In [1]: import numpy as np

In [2]: import numpy.linalg as la

In [3]: np.set_printoptions(suppress=True, linewidth=200)

In [4]: data = np.load("x.npy")

In [5]: data
Out[5]: 
array([[ 4.02,  1.  ,  8.  , -6.  ],
       [-5.  ,  3.02,  4.  , -1.  ],
       [ 8.  ,  6.  ,  2.02,  9.  ],
       [ 4.  ,  1.  ,  8.  , -5.98]])

In [6]: rng = np.random.default_rng(914102)

In [7]: z = rng.permutation(4)

In [8]: z
Out[8]: array([3, 1, 0, 2])

In [9]: B = data[z][:, z]

In [10]: B
Out[10]: 
array([[-5.98,  1.  ,  4.  ,  8.  ],
       [-1.  ,  3.02, -5.  ,  4.  ],
       [-6.  ,  1.  ,  4.02,  8.  ],
       [ 9.  ,  6.  ,  8.  ,  2.02]])

In [11]: round(float(np.trace(B)), 3)
Out[11]: 3.08

In [12]: np.allclose(B, data)
Out[12]: False

In [13]: np.diag(B)
Out[13]: array([-5.98,  3.02,  4.02,  2.02])

In [14]: t = np.radians(120)

In [15]: R = np.eye(4)

In [16]: R[3, 3] = R[2, 2] = np.cos(t)

In [17]: R[3, 2], R[2, 3] = -np.sin(t), np.sin(t)

In [18]: R.round(3)
Out[18]: 
array([[ 1.   ,  0.   ,  0.   ,  0.   ],
       [ 0.   ,  1.   ,  0.   ,  0.   ],
       [ 0.   ,  0.   , -0.5  ,  0.866],
       [ 0.   ,  0.   , -0.866, -0.5  ]])

In [19]: B = data @ R.T

In [20]: B.round(3)
Out[20]: 
array([[ 4.02 ,  1.   , -9.196, -3.928],
       [-5.   ,  3.02 , -2.866, -2.964],
       [ 8.   ,  6.   ,  6.784, -6.249],
       [ 4.   ,  1.   , -9.179, -3.938]])

In [21]: np.allclose(la.norm(data, axis=1), la.norm(B, axis=1))
Out[21]: True

In [22]: U, sigma, Vh = la.svd(data)

In [23]: sigma.round(3)
Out[23]: array([15.453, 13.729,  6.546,  0.008])

In [24]: B = U[:, :3] @ np.diag(sigma[:3]) @ Vh[:3]

In [25]: round(la.norm(data - B, 2), 3), np.round(sigma[3], 3)
Out[25]: (np.float64(0.008), np.float64(0.008))

In [26]: round(float(np.abs(data - B).max()), 3)
Out[26]: 0.004

In [27]: np.round(la.det(data), 3)
Out[27]: np.float64(-11.663)

In [28]: np.allclose(data @ data.T, data.T @ data)
Out[28]: False

In [29]: np.round(data @ data, 3)
Out[29]: 
array([[ 51.16,  49.04,   4.32,  82.76],
       [ -7.2 ,  27.12, -27.84,  68.96],
       [ 54.32,  47.24, 164.08, -89.64],
       [ 51.16,  49.04,   4.32,  82.76]])

In [30]: round(np.trace(data), 3)
Out[30]: np.float64(3.08)

In [31]: (data + data.T) / 2
Out[31]: 
array([[ 4.02, -2.  ,  8.  , -1.  ],
       [-2.  ,  3.02,  5.  ,  0.  ],
       [ 8.  ,  5.  ,  2.02,  8.5 ],
       [-1.  ,  0.  ,  8.5 , -5.98]])

In [32]: (data - data.T) / 2
Out[32]: 
array([[ 0. ,  3. ,  0. , -5. ],
       [-3. ,  0. , -1. , -1. ],
       [ 0. ,  1. ,  0. ,  0.5],
       [ 5. ,  1. , -0.5,  0. ]])

In [33]: np.round(la.matrix_power(data, 4), 3)
Out[33]: 
array([[  6732.963,   8101.518,    -77.91 ,  14077.839],
       [  1452.103,   2449.065,  -5056.227,   9477.086],
       [  6765.77 ,   7300.233,  25454.634, -14373.616],
       [  6732.963,   8101.518,    -77.91 ,  14077.839]])

In [34]: feats = np.loadtxt("case18.csv", delimiter=",")

In [35]: feats
Out[35]: 
array([[ 4.,  4.,  4.,  4.,  4.,  4.,  4.,  4.,  4.,  4.,  4.],
       [ 4.,  8.,  8.,  8.,  8.,  8.,  8.,  8.,  8.,  8.,  8.],
       [ 4.,  8., 12., 12., 12., 12., 12., 12., 12., 12., 12.],
       [ 4.,  8., 12., 16., 16., 16., 16., 16., 16., 16., 16.],
       [ 4.,  8., 12., 16., 20., 20., 20., 20., 20., 20., 20.],
       [ 4.,  8., 12., 16., 20., 24., 24., 24., 24., 24., 24.],
       [ 4.,  8., 12., 16., 20., 24., 28., 28., 28., 28., 28.],
       [ 4.,  8., 12., 16., 20., 24., 28., 32., 32., 32., 32.],
       [ 4.,  8., 12., 16., 20., 24., 28., 32., 36., 36., 36.],
       [ 4.,  8., 12., 16., 20., 24., 28., 32., 36., 40., 40.],
       [ 4.,  8., 12., 16., 20., 24., 28., 32., 36., 40., 44.]])

In [36]: # symmetric, so the eigenvalues are real

In [37]: B = feats[0, 0] * feats[1:] - np.outer(feats[1:, 0], feats[0])

In [38]: B
Out[38]: 
array([[  0.,  16.,  16.,  16.,  16.,  16.,  16.,  16.,  16.,  16.,  16.],
       [  0.,  16.,  32.,  32.,  32.,  32.,  32.,  32.,  32.,  32.,  32.],
       [  0.,  16.,  32.,  48.,  48.,  48.,  48.,  48.,  48.,  48.,  48.],
       [  0.,  16.,  32.,  48.,  64.,  64.,  64.,  64.,  64.,  64.,  64.],
       [  0.,  16.,  32.,  48.,  64.,  80.,  80.,  80.,  80.,  80.,  80.],
       [  0.,  16.,  32.,  48.,  64.,  80.,  96.,  96.,  96.,  96.,  96.],
       [  0.,  16.,  32.,  48.,  64.,  80.,  96., 112., 112., 112., 112.],
       [  0.,  16.,  32.,  48.,  64.,  80.,  96., 112., 128., 128., 128.],
       [  0.,  16.,  32.,  48.,  64.,  80.,  96., 112., 128., 144., 144.],
       [  0.,  16.,  32.,  48.,  64.,  80.,  96., 112., 128., 144., 160.]])

In [39]: feats[:, 0] / feats[0, 0]
Out[39]: array([1., 1., 1., 1., 1., 1., 1., 1., 1., 1., 1.])

In [40]: L = la.cholesky(feats)

In [41]: la.eigvalsh(feats).min() > 0
Out[41]: np.True_

In [42]: L @ L.T
Out[42]: 
array([[ 4.,  4.,  4.,  4.,  4.,  4.,  4.,  4.,  4.,  4.,  4.],
       [ 4.,  8.,  8.,  8.,  8.,  8.,  8.,  8.,  8.,  8.,  8.],
       [ 4.,  8., 12., 12., 12., 12., 12., 12., 12., 12., 12.],
       [ 4.,  8., 12., 16., 16., 16., 16., 16., 16., 16., 16.],
       [ 4.,  8., 12., 16., 20., 20., 20., 20., 20., 20., 20.],
       [ 4.,  8., 12., 16., 20., 24., 24., 24., 24., 24., 24.],
       [ 4.,  8., 12., 16., 20., 24., 28., 28., 28., 28., 28.],
       [ 4.,  8., 12., 16., 20., 24., 28., 32., 32., 32., 32.],
       [ 4.,  8., 12., 16., 20., 24., 28., 32., 36., 36., 36.],
       [ 4.,  8., 12., 16., 20., 24., 28., 32., 36., 40., 40.],
       [ 4.,  8., 12., 16., 20., 24., 28., 32., 36., 40., 44.]])

In [43]: L
Out[43]: 
array([[2., 0., 0., 0., 0., 0., 0., 0., 0., 0., 0.],
       [2., 2., 0., 0., 0., 0., 0., 0., 0., 0., 0.],
       [2., 2., 2., 0., 0., 0., 0., 0., 0., 0., 0.],
       [2., 2., 2., 2., 0., 0., 0., 0., 0., 0., 0.],
       [2., 2., 2., 2., 2., 0., 0., 0., 0., 0., 0.],
       [2., 2., 2., 2., 2., 2., 0., 0., 0., 0., 0.],
       [2., 2., 2., 2., 2., 2., 2., 0., 0., 0., 0.],
       [2., 2., 2., 2., 2., 2., 2., 2., 0., 0., 0.],
       [2., 2., 2., 2., 2., 2., 2., 2., 2., 0., 0.],
       [2., 2., 2., 2., 2., 2., 2., 2., 2., 2., 0.],
       [2., 2., 2., 2., 2., 2., 2., 2., 2., 2., 2.]])

In [44]: np.diag(L) ** 2
Out[44]: array([4., 4., 4., 4., 4., 4., 4., 4., 4., 4., 4.])

In [45]: W0 = np.maximum(np.array([[0],
    ...:     [4],
    ...:     [3],
    ...:     [4],
    ...:     [0],
    ...:     [5],
    ...:     [0],
    ...:     [4],
    ...:     [2],
    ...:     [4],
    ...:     [1],
    ...:     [1],
    ...:     [5],
    ...:     [4],
    ...:     [1],
    ...:     [4],
    ...:     [0],
    ...:     [1],
    ...:     [3],
    ...:     [4],
    ...:     [3]]) @ np.array([[0, 1, 1, 0, 0, -2, 0, -1, 0]]) + np.array([1, -1, 2, 0, 1, 2, 2, 0, 2]), 0)

In [46]: W0
Out[46]: 
array([[1, 0, 2, 0, 1, 2, 2, 0, 2],
       [1, 3, 6, 0, 1, 0, 2, 0, 2],
       [1, 2, 5, 0, 1, 0, 2, 0, 2],
       [1, 3, 6, 0, 1, 0, 2, 0, 2],
       [1, 0, 2, 0, 1, 2, 2, 0, 2],
       [1, 4, 7, 0, 1, 0, 2, 0, 2],
       [1, 0, 2, 0, 1, 2, 2, 0, 2],
       [1, 3, 6, 0, 1, 0, 2, 0, 2],
       [1, 1, 4, 0, 1, 0, 2, 0, 2],
       [1, 3, 6, 0, 1, 0, 2, 0, 2],
       [1, 0, 3, 0, 1, 0, 2, 0, 2],
       [1, 0, 3, 0, 1, 0, 2, 0, 2],
       [1, 4, 7, 0, 1, 0, 2, 0, 2],
       [1, 3, 6, 0, 1, 0, 2, 0, 2],
       [1, 0, 3, 0, 1, 0, 2, 0, 2],
       [1, 3, 6, 0, 1, 0, 2, 0, 2],
       [1, 0, 2, 0, 1, 2, 2, 0, 2],
       [1, 0, 3, 0, 1, 0, 2, 0, 2],
       [1, 2, 5, 0, 1, 0, 2, 0, 2],
       [1, 3, 6, 0, 1, 0, 2, 0, 2],
       [1, 2, 5, 0, 1, 0, 2, 0, 2]])

In [47]: # looks like rank 3

In [48]: np.unique(W0.round(6), axis=0).shape
Out[48]: (6, 9)

In [49]: round(float(np.trace(la.pinv(W0) @ W0)), 3)
Out[49]: 3.0

In [50]: la.lstsq(W0[:-1].T, W0[-1])[2]
Out[50]: np.int32(3)

In [51]: w, evecs = la.eigh(feats)

In [52]: x = np.array([0, 1, -1, -2, 2, -2, -1, 2, -2, 0, 2])

In [53]: np.abs(feats).sum(axis=1).max(), round(np.abs(w).max(), 3)
Out[53]: (np.float64(264.0), np.float64(214.729))

In [54]: np.round(evecs * np.maximum(w, 0) @ evecs.T, 3)
Out[54]: 
array([[ 4.,  4.,  4.,  4.,  4.,  4.,  4.,  4.,  4.,  4.,  4.],
       [ 4.,  8.,  8.,  8.,  8.,  8.,  8.,  8.,  8.,  8.,  8.],
       [ 4.,  8., 12., 12., 12., 12., 12., 12., 12., 12., 12.],
       [ 4.,  8., 12., 16., 16., 16., 16., 16., 16., 16., 16.],
       [ 4.,  8., 12., 16., 20., 20., 20., 20., 20., 20., 20.],
       [ 4.,  8., 12., 16., 20., 24., 24., 24., 24., 24., 24.],
       [ 4.,  8., 12., 16., 20., 24., 28., 28., 28., 28., 28.],
       [ 4.,  8., 12., 16., 20., 24., 28., 32., 32., 32., 32.],
       [ 4.,  8., 12., 16., 20., 24., 28., 32., 36., 36., 36.],
       [ 4.,  8., 12., 16., 20., 24., 28., 32., 36., 40., 40.],
       [ 4.,  8., 12., 16., 20., 24., 28., 32., 36., 40., 44.]])

In [55]: (np.sign(evecs[:, -1].round(6)) == np.sign(evecs[0, -1].round(6))).astype(int)
Out[55]: array([1, 1, 1, 1, 1, 1, 1, 1, 1, 1, 1])

In [56]: arr = np.load("out16.npy")

In [57]: arr
Out[57]: 
array([[ 20,   1, -18,  11,   8,  -2,  -4,   3],
       [  1,  22,  -6,  -2,  10,   0,  -2,  -6],
       [-18,  -6,  31,  -5,  -1,   6,  13, -11],
       [ 11,  -2,  -5,  24,   3,   2,   3,  -3],
       [  8,  10,  -1,   3,  36,  -5,   4, -11],
       [ -2,   0,   6,   2,  -5,  16,  -8,   6],
       [ -4,  -2,  13,   3,   4,  -8,  24, -15],
       [  3,  -6, -11,  -3, -11,   6, -15,  28]])

In [58]: # symmetric, so the eigenvalues are real

In [59]: x = np.array([3, 2, 2, -2, 3, -3, 2, -2])

In [60]: h1 = np.maximum(arr @ x, 0)

In [61]: np.round(np.tanh(arr @ x), 3)
Out[61]: array([ 1.,  1.,  1., -1.,  1., -1.,  1., -1.])

In [62]: np.flatnonzero(h1 > 1e-9)
Out[62]: array([0, 1, 2, 4, 6])

In [63]: h1
Out[63]: array([ 20,  77,  33,   0, 189,   0, 118,   0])

In [64]: arr * (h1 > 1e-9)[:, None]
Out[64]: 
array([[ 20,   1, -18,  11,   8,  -2,  -4,   3],
       [  1,  22,  -6,  -2,  10,   0,  -2,  -6],
       [-18,  -6,  31,  -5,  -1,   6,  13, -11],
       [  0,   0,   0,   0,   0,   0,   0,   0],
       [  8,  10,  -1,   3,  36,  -5,   4, -11],
       [  0,   0,   0,   0,   0,   0,   0,   0],
       [ -4,  -2,  13,   3,   4,  -8,  24, -15],
       [  0,   0,   0,   0,   0,   0,   0,   0]])

In [65]: np.maximum(arr @ (3 * x), 0)
Out[65]: array([ 60, 231,  99,   0, 567,   0, 354,   0])

In [66]: np.maximum(arr @ x, 0) - np.maximum(-arr @ x, 0)
Out[66]: array([  20,   77,   33,  -14,  189,  -89,  118, -156])

In [67]: w, evecs = la.eigh(arr)

In [68]: np.round(evecs @ np.diag(w) @ evecs.T, 3) + 0
Out[68]: 
array([[ 20.,   1., -18.,  11.,   8.,  -2.,  -4.,   3.],
       [  1.,  22.,  -6.,  -2.,  10.,   0.,  -2.,  -6.],
       [-18.,  -6.,  31.,  -5.,  -1.,   6.,  13., -11.],
       [ 11.,  -2.,  -5.,  24.,   3.,   2.,   3.,  -3.],
       [  8.,  10.,  -1.,   3.,  36.,  -5.,   4., -11.],
       [ -2.,   0.,   6.,   2.,  -5.,  16.,  -8.,   6.],
       [ -4.,  -2.,  13.,   3.,   4.,  -8.,  24., -15.],
       [  3.,  -6., -11.,  -3., -11.,   6., -15.,  28.]])

In [69]: np.abs(evecs[:, -1]).round(6).argmax()
Out[69]: np.int64(2)

In [70]: np.round(la.eigvalsh(arr + 2 * np.eye(8)), 3)
Out[70]: array([ 3.239,  7.534, 10.483, 19.625, 24.309, 32.522, 56.377, 62.91 ])

In [71]: np.round(evecs.T @ evecs, 3) + 0
Out[71]: 
array([[1., 0., 0., 0., 0., 0., 0., 0.],
       [0., 1., 0., 0., 0., 0., 0., 0.],
       [0., 0., 1., 0., 0., 0., 0., 0.],
       [0., 0., 0., 1., 0., 0., 0., 0.],
       [0., 0., 0., 0., 1., 0., 0., 0.],
       [0., 0., 0., 0., 0., 1., 0., 0.],
       [0., 0., 0., 0., 0., 0., 1., 0.],
       [0., 0., 0., 0., 0., 0., 0., 1.]])

In [72]: np.round(np.abs(evecs[:, -1]), 3)
Out[72]: array([0.322, 0.011, 0.583, 0.083, 0.193, 0.089, 0.484, 0.52 ])

In [73]: np.round(la.eigvalsh(arr @ arr), 3)
Out[73]: array([   1.535,   30.623,   71.969,  310.631,  497.714,  931.604, 2956.901, 3710.024])

In [74]: np.round(evecs.T @ arr @ evecs, 3) + 0
Out[74]: 
array([[ 1.239,  0.   ,  0.   ,  0.   ,  0.   ,  0.   ,  0.   ,  0.   ],
       [ 0.   ,  5.534,  0.   ,  0.   ,  0.   ,  0.   ,  0.   ,  0.   ],
       [ 0.   ,  0.   ,  8.483,  0.   ,  0.   ,  0.   ,  0.   ,  0.   ],
       [ 0.   ,  0.   ,  0.   , 17.625,  0.   ,  0.   ,  0.   ,  0.   ],
       [ 0.   ,  0.   ,  0.   ,  0.   , 22.309,  0.   ,  0.   ,  0.   ],
       [ 0.   ,  0.   ,  0.   ,  0.   ,  0.   , 30.522,  0.   ,  0.   ],
       [ 0.   ,  0.   ,  0.   ,  0.   ,  0.   ,  0.   , 54.377,  0.   ],
       [ 0.   ,  0.   ,  0.   ,  0.   ,  0.   ,  0.   ,  0.   , 60.91 ]])

In [75]: np.unique(w.round(6) + 0, return_counts=True)[1]
Out[75]: array([1, 1, 1, 1, 1, 1, 1, 1])
